>>> import numpy as np
>>> from numpy import linalg as LA
>>> np.set_printoptions(suppress=True, linewidth=160)
>>> rd = lambda a: np.round(a, 2) + 0
>>> m1 = np.loadtxt("block9.csv", delimiter=",")
>>> print(m1)
[[ 1. -1.  1. -1.  1. -1.  1. -1.]
 [ 1. -1.  1. -1. -1.  1. -1.  1.]
 [ 1. -1. -1.  1. -1.  1.  1. -1.]
 [ 1.  1. -1. -1.  1.  1. -1. -1.]
 [ 1.  1.  1.  1.  1.  1.  1.  1.]]
>>> print(np.unravel_index(np.abs(m1).argmax(), m1.shape))
(np.int64(0), np.int64(0))
>>> print(np.diff(m1, axis=0))
[[ 0.  0.  0.  0. -2.  2. -2.  2.]
 [ 0.  0. -2.  2.  0.  0.  2. -2.]
 [ 0.  2.  0. -2.  2.  0. -2.  0.]
 [ 0.  0.  2.  2.  0.  0.  2.  2.]]
>>> print(m1.sum(axis=1))
[0. 0. 0. 0. 8.]
>>> np.zeros(5, 8)
Traceback (most recent call last):
  File "<python-input-9>", line 1, in <module>
    np.zeros(5, 8)
    ~~~~~~~~^^^^^^
TypeError: Cannot interpret '8' as a data type
>>> print(LA.matrix_rank(m1))
5
>>> print(m1.sum(axis=0))
[ 5. -1.  1. -1.  1.  3.  1. -1.]
>>> X = np.loadtxt("arr.csv", delimiter=",")
>>> print(X)
[[-1.  2.  2.  0.]
 [ 0.  0.  4.  0.]
 [-1.  2.  5.  1.]
 [-1.  4.  4.  1.]
 [-2.  2.  5.  1.]
 [-4.  3.  4.  2.]
 [-3.  1.  3.  3.]
 [-5.  1.  4.  3.]
 [-7. -1.  6.  3.]
 [-6.  0.  5.  3.]
 [-7.  2.  5.  5.]
 [-6.  0.  4.  4.]
 [-8.  0.  6.  4.]
 [-8. -1.  7.  6.]
 [-8. -2.  5.  4.]
 [-9.  0.  3.  6.]
 [-7.  0.  4.  5.]
 [-9.  2.  4.  7.]]
>>> hat = X @ LA.solve(X.T @ X, X.T)
>>> print(rd(np.trace(hat)))
4.0
>>> print(rd(LA.eigvalsh(hat)))
[0. 0. 0. 0. 0. 0. 0. 0. 0. 0. 0. 0. 0. 0. 1. 1. 1. 1.]
>>> print(LA.matrix_rank(np.eye(18) - hat))
14
>>> Xs = X - X.mean(axis=0)
>>> left, sig, Vh = LA.svd(Xs, full_matrices=False)
>>> print(rd(sig ** 2 / (sig ** 2).sum()))
[0.81 0.11 0.06 0.02]
>>> print(rd(Vh[0] * np.sign(Vh[0, np.abs(Vh[0]).argmax()])))
[ 0.81  0.24 -0.13 -0.53]
>>> print(rd((sig ** 2).sum() ** 2 / (sig ** 4).sum()))
1.49
>>> print(rd(np.abs(Vh[-1])))
[0.59 0.22 0.11 0.77]
>>> print(np.abs(Vh[0]).argmax())
0
>>> Xs = X - X.mean(axis=0)
>>> vecs = LA.svd(Xs)[2][:1]
>>> M2 = Xs - Xs @ vecs.T @ vecs
>>> print(rd(np.cov(Xs @ vecs.T, rowvar=False)))
14.28
>>> print(rd(M2.std(axis=0)))
[0.34 1.22 1.07 0.65]
>>> print(rd(np.diag(vecs.T @ vecs)))
[0.65 0.06 0.02 0.28]
>>> print(rd((Xs @ vecs.T).std(axis=0)))
[3.67]
>>> M2 = np.c_[X[:, :1] @ np.array([[-1]]), np.array([4, 8, 1, 7, -8, 5, -4, 6, 9, -7, 9, 2, 6, -4, 9, 5, 5, 7])]
>>> print(M2)
[[ 1.  4.]
 [ 0.  8.]
 [ 1.  1.]
 [ 1.  7.]
 [ 2. -8.]
 [ 4.  5.]
 [ 3. -4.]
 [ 5.  6.]
 [ 7.  9.]
 [ 6. -7.]
 [ 7.  9.]
 [ 6.  2.]
 [ 8.  6.]
 [ 8. -4.]
 [ 8.  9.]
 [ 9.  5.]
 [ 7.  5.]
 [ 9.  7.]]
>>> print(rd(LA.norm(LA.qr(X)[0].T @ M2, axis=0) ** 2 / ((M2 ** 2).sum(axis=0) + 1e-12)))
[1.   0.37]
>>> vec = np.array([6, 7, 6, 1])
>>> rhs = X @ vec
>>> print(rd(LA.lstsq(X, rhs)[0]))
[6. 7. 6. 1.]
>>> print(rd(LA.pinv(X) @ X))
[[1. 0. 0. 0.]
 [0. 1. 0. 0.]
 [0. 0. 1. 0.]
 [0. 0. 0. 1.]]
>>> rng = np.random.default_rng(87)
>>> rhs = rhs + 0.05 * rng.normal(size=18)
>>> print(rd(rhs))
[ 20.02  23.99  39.02  47.08  32.97  22.97  10.04   4.    -9.92  -3.05   6.96  -8.    -8.02  -6.91 -28.   -30.06 -12.97  -9.07]
>>> beta, *_ = LA.lstsq(X, rhs)
>>> print([round(float(LA.norm(LA.solve(X.T @ X + lam * np.eye(4), X.T @ rhs))), 2) for lam in (0, 1, 10, 100)])
[11.06, 10.74, 9.3, 4.6]
>>> print(rd(X.T @ (rhs - X @ beta)))
[0. 0. 0. 0.]
>>> print(rd(beta))
[6.02 6.99 6.01 1.01]
>>> print(rd(LA.norm(rhs - X @ beta)))
0.17
>>> mat = np.load("layer8.npy")
>>> print(mat)
[[-60.61 -59.75  59.08 -60.88]
 [-61.93 -61.63  59.76 -59.69]
 [-63.08 -59.76  60.21 -60.19]
 [-60.56 -58.94  61.76 -60.6 ]
 [-59.75 -60.2   59.66 -61.67]
 [-61.05 -59.86  59.73 -61.8 ]
 [-58.94 -60.4   60.51 -61.05]
 [-60.15 -61.08  59.84 -58.5 ]
 [-60.37 -62.22  61.86 -58.31]
 [-61.29 -60.14  60.55 -58.94]
 [-57.58 -60.72  59.38 -59.35]]
>>> left, sig, Vh = LA.svd(mat, full_matrices=False)
>>> print(rd(sig / sig[0]))
[1.   0.01 0.01 0.01]
>>> print(rd(np.cumsum(sig ** 2) / np.sum(sig ** 2)))
[1. 1. 1. 1.]
>>> print(rd(left.T @ mat @ Vh.T))
[[400.02   0.     0.     0.  ]
 [  0.     4.55   0.     0.  ]
 [  0.     0.     4.14   0.  ]
 [  0.     0.     0.     2.67]]
>>> print((sig > 1e-8).sum())
4
>>> print(rd(Vh @ Vh.T))
[[1. 0. 0. 0.]
 [0. 1. 0. 0.]
 [0. 0. 1. 0.]
 [0. 0. 0. 1.]]
>>> print(rd(np.abs(LA.svd(mat)[2][-1])))
[0.12 0.57 0.8  0.1 ]
>>> M2 = np.c_[mat[:, :3] @ np.array([[2, 2, 0], [2, 0, 1], [0, 1, 1]]), np.array([0, -3, 2, 3, 0, 0, 1, 3, -1, -3, -2])]
>>> print(rd(M2))
[[-240.72  -62.14   -0.67    0.  ]
 [-247.12  -64.1    -1.87   -3.  ]
 [-245.68  -65.95    0.45    2.  ]
 [-239.    -59.36    2.82    3.  ]
 [-239.9   -59.84   -0.54    0.  ]
 [-241.82  -62.37   -0.13    0.  ]
 [-238.68  -57.37    0.11    1.  ]
 [-242.46  -60.46   -1.24    3.  ]
 [-245.18  -58.88   -0.36   -1.  ]
 [-242.86  -62.03    0.41   -3.  ]
 [-236.6   -55.78   -1.34   -2.  ]]
>>> print(LA.matrix_rank(np.c_[mat, M2]))
5
>>> print(rd(LA.norm(M2 - mat @ LA.lstsq(mat, M2)[0], axis=0)))
[0.   0.   0.   5.84]
>>> F = np.loadtxt("run18.csv", delimiter=",")
>>> print(F)
[[ 2.  0.  5.  2. -1.  5.  6.  7.  5.  8. -3.  3.  6.]
 [ 6.  2.  0.  5.  2. -1.  5.  6.  7.  5.  8. -3.  3.]
 [ 3.  6.  2.  0.  5.  2. -1.  5.  6.  7.  5.  8. -3.]
 [-3.  3.  6.  2.  0.  5.  2. -1.  5.  6.  7.  5.  8.]
 [ 8. -3.  3.  6.  2.  0.  5.  2. -1.  5.  6.  7.  5.]
 [ 5.  8. -3.  3.  6.  2.  0.  5.  2. -1.  5.  6.  7.]
 [ 7.  5.  8. -3.  3.  6.  2.  0.  5.  2. -1.  5.  6.]
 [ 6.  7.  5.  8. -3.  3.  6.  2.  0.  5.  2. -1.  5.]
 [ 5.  6.  7.  5.  8. -3.  3.  6.  2.  0.  5.  2. -1.]
 [-1.  5.  6.  7.  5.  8. -3.  3.  6.  2.  0.  5.  2.]
 [ 2. -1.  5.  6.  7.  5.  8. -3.  3.  6.  2.  0.  5.]
 [ 5.  2. -1.  5.  6.  7.  5.  8. -3.  3.  6.  2.  0.]
 [ 0.  5.  2. -1.  5.  6.  7.  5.  8. -3.  3.  6.  2.]]
>>> t = np.radians(120)
>>> r_ = np.eye(4)
>>> r_[0, 0] = r_[2, 2] = np.cos(t)
>>> r_[0, 2], r_[2, 0] = -np.sin(t), np.sin(t)
>>> print(rd(r_))
[[-0.5   0.   -0.87  0.  ]
 [ 0.    1.    0.    0.  ]
 [ 0.87  0.   -0.5   0.  ]
 [ 0.    0.    0.    1.  ]]
>>> M2 = mat @ r_.T
>>> print(rd(np.abs(M2 - mat).max(axis=0)))
[ 42.48   0.   145.09   0.  ]
>>> print(np.allclose(mat @ mat.T, M2 @ M2.T))
True
>>> print(rd(LA.svd(mat, compute_uv=False)), rd(LA.svd(M2, compute_uv=False)))
[400.02   4.55   4.14   2.67] [400.02   4.55   4.14   2.67]
>>> W0 = np.array([[1, 0, 2, -2, 0, -2, -1, -2],
...     [-1, -2, 2, -2, -2, 1, -2, 2],
...     [1, 1, 0, 1, -2, -1, 1, 2],
...     [0, 0, 0, 0, 0, 0, 0, 1],
...     [-1, -2, 0, 0, 2, -1, 2, 1],
...     [-1, -1, -2, -1, 1, 1, 2, 1],
...     [1, -1, -2, 0, 0, -2, 0, -1],
...     [1, 2, -1, 1, 0, -1, 1, -1]])
>>> print(W0)
[[ 1  0  2 -2  0 -2 -1 -2]
 [-1 -2  2 -2 -2  1 -2  2]
 [ 1  1  0  1 -2 -1  1  2]
 [ 0  0  0  0  0  0  0  1]
 [-1 -2  0  0  2 -1  2  1]
 [-1 -1 -2 -1  1  1  2  1]
 [ 1 -1 -2  0  0 -2  0 -1]
 [ 1  2 -1  1  0 -1  1 -1]]
>>> print(rd(np.sort(np.abs(LA.eigvals(W0)))))
[0.58 0.9  0.9  3.2  3.2  3.52 3.52 4.14]
>>> print(np.allclose(W0, W0.T))
False
>>> print(np.allclose(W0 @ W0.T, W0.T @ W0))
False
>>> print(W0 @ W0)
[[  2   1  10   0  -6  -2  -5   1]
 [  4  15  -6   9  -3   3   7  -1]
 [  6   6   2  -1  -7  -4  -7  -5]
 [  1   2  -1   1   0  -1   1  -1]
 [  3   1  -9   8   7  -8   8  -4]
 [ -1  -3 -11   2   9  -2   6  -6]
 [  1   0   5  -1   4  -2  -6  -9]
 [ -1  -7   7  -7  -3  -1  -9   0]]
>>> print((W0 - W0.T) / 2)
[[ 0.   0.5  0.5 -1.   0.5 -0.5 -1.  -1.5]
 [-0.5  0.   0.5 -1.   0.   1.  -0.5  0. ]
 [-0.5 -0.5  0.   0.5 -1.   0.5  1.5  1.5]
 [ 1.   1.  -0.5  0.   0.   0.5  0.   0. ]
 [-0.5  0.   1.   0.   0.  -1.   1.   0.5]
 [ 0.5 -1.  -0.5 -0.5  1.   0.   2.   1. ]
 [ 1.   0.5 -1.5  0.  -1.  -2.   0.  -1. ]
 [ 1.5  0.  -1.5  0.  -0.5 -1.   1.   0. ]]
>>> print(np.trace(W0))
1
>>> left, sig, Vh = LA.svd(W0, full_matrices=False)
>>> print(np.allclose(left * sig @ Vh, W0))
True
>>> print(rd(np.cumsum(sig ** 2) / np.sum(sig ** 2)))
[0.35 0.63 0.81 0.91 0.97 1.   1.   1.  ]
>>> print(rd(np.abs(Vh[0])))
[0.19 0.32 0.53 0.38 0.3  0.24 0.46 0.26]
>>> print(rd(left.T @ left))
[[1. 0. 0. 0. 0. 0. 0. 0.]
 [0. 1. 0. 0. 0. 0. 0. 0.]
 [0. 0. 1. 0. 0. 0. 0. 0.]
 [0. 0. 0. 1. 0. 0. 0. 0.]
 [0. 0. 0. 0. 1. 0. 0. 0.]
 [0. 0. 0. 0. 0. 1. 0. 0.]
 [0. 0. 0. 0. 0. 0. 1. 0.]
 [0. 0. 0. 0. 0. 0. 0. 1.]]
